$ ipython --no-banner

In [1]: import numpy as np

In [2]: import numpy.linalg as la

In [3]: np.set_printoptions(suppress=True, linewidth=140)

In [4]: rd = lambda a: np.round(a, 2) + 0

In [5]: mat = np.loadtxt("x.csv", delimiter=",")

In [6]: print(rd(mat))
[[ -3.28  -7.    -3.99  -7.1   -2.81  -3.13  -3.99  -9.33  -3.41  -1.86  -5.93  -8.37  -2.08]
 [  4.49   2.85   5.08   1.66  10.35   1.82  -0.06   3.3    2.95   6.97  -0.1    1.02   6.  ]
 [ -4.51  -6.97   1.71  -5.67  -1.86  -1.87  -3.    -5.24  -3.45  -2.1   -2.83  -2.58  -3.33]
 [ -2.22  -3.85  -2.25  -3.02   0.38  -2.49  -0.5   -3.67  -2.27   4.14  -2.32  -5.2    1.  ]
 [ -0.42  -2.1    4.43  -0.3    4.41  -0.62   0.55   1.89  -1.21   5.06   0.27   1.64   1.41]
 [ -3.79  -9.47  -3.1   -7.58  -4.28  -4.43  -3.81  -9.12  -5.72  -2.85  -6.56  -6.49  -4.4 ]
 [ -1.93  -8.13  -7.95  -7.26  -3.73  -5.39  -3.39 -10.79  -5.15  -0.12  -8.21 -10.85  -1.81]
 [  0.68  -2.45   5.98  -2.14   5.1    0.53  -2.27  -0.3   -0.29   0.75  -1.69   1.46   0.37]
 [ -2.24  -3.08   2.08  -3.29   1.92  -0.29  -1.96  -2.79  -0.67   1.25  -1.38  -2.5    0.38]
 [ -3.76  -6.52  -3.6   -8.9   -2.88  -1.58  -6.38 -11.86  -1.69  -5.32  -6.67 -10.09  -2.29]
 [  4.69  -0.23  -0.04  -0.1    7.23  -1.32  -0.29  -0.3   -0.07   6.8   -3.6   -2.66   4.56]
 [ -3.21   0.2    5.42  -0.92   4.29   2.16  -0.46   1.13   1.99   3.58   2.83   0.13   2.53]
 [  1.     2.84   4.42   1.23   8.11   2.23   0.45   2.84   3.28   7.07   2.    -0.15   5.75]
 [ -1.85  -0.8   10.95  -0.3    6.05   2.74  -0.82   3.93   1.18   1.65   3.06   5.88   0.56]
 [ -4.64  -5.06   6.84  -5.43   0.51   1.21  -4.32  -3.59  -0.79  -4.59  -0.9    0.46  -3.17]
 [  1.84   2.38   2.69   0.59   7.83   1.55  -0.08   1.35   2.89   6.75   0.41  -1.77   5.78]
 [  1.82  -7.12  -0.07  -5.14   1.28  -3.57  -3.61  -5.74  -4.47  -1.16  -7.49  -2.99  -2.28]
 [ -3.82 -10.61  -2.84  -7.29  -4.83  -5.39  -3.11  -8.36  -7.13  -2.33  -6.65  -5.25  -5.28]
 [ -0.36  -2.16   2.44  -2.82   3.65   0.07  -2.24  -2.4    0.02   1.53  -2.03  -2.26   1.28]
 [  0.37   4.34   0.58   2.63   7.68   1.4    2.67   3.32   3.58  11.6    3.22  -2.95   8.23]
 [ -4.33  -8.46  -6.92 -11.45  -5.4   -2.71  -8.15 -16.16  -2.67  -7.9   -9.43 -13.87  -3.59]
 [ -1.36  -6.1    6.33  -5.4    1.7   -0.16  -4.7   -3.85  -2.19  -4.65  -3.73   1.    -3.54]
 [ -2.1   -8.14  -2.74  -5.64  -2.3   -4.55  -2.32  -6.68  -5.48   0.09  -5.86  -5.17  -2.83]
 [  1.26   0.32   6.28   1.31   7.37   0.81   0.95   4.1    0.66   6.47   1.39   3.11   3.34]
 [  2.92   1.02   2.52   1.3    7.71  -0.08   1.02   2.5    0.86   8.12  -0.34  -0.25   5.03]
 [ -1.45  -3.6    3.55  -2.97   2.51  -0.47  -1.88  -1.81  -1.28   0.99  -1.6   -0.63  -0.26]
 [ -4.86  -0.77   6.17  -2.21   2.88   2.56  -1.48  -0.09   1.89   1.19   2.92   0.06   1.12]
 [  1.86   0.64   6.58  -0.62   7.79   2.16  -1.81   1.28   2.23   2.66  -0.29   1.38   3.09]
 [ -0.43  -0.32  -1.47  -3.78   3.51   0.74  -3.27  -5.5    2.15   1.67  -2.85  -7.52   3.51]
 [ -1.74  -3.94   1.35  -4.61   1.42  -0.53  -3.33  -4.81  -0.92  -0.75  -3.15  -3.71  -0.38]
 [  0.31  -2.96  -1.96  -4.83   2.25  -0.98  -3.82  -6.67  -0.23   0.2   -5.15  -7.08   1.4 ]
 [ -1.66   3.15   1.23  -1.52   5.65   3.22  -1.79  -1.97   5.02   4.14   1.39  -5.65   5.93]
 [  7.17  -2.16   5.77   2.61   9.38  -2.67   1.96   5.7   -3.23   8.47  -2.91   5.96   2.39]]

In [7]: Ac = mat - mat.mean(axis=0)

In [8]: U, s, vt = la.svd(Ac, full_matrices=False)

In [9]: print(la.matrix_rank(Ac))
4

In [10]: print(np.abs(U[:, 0]).argmax())
20
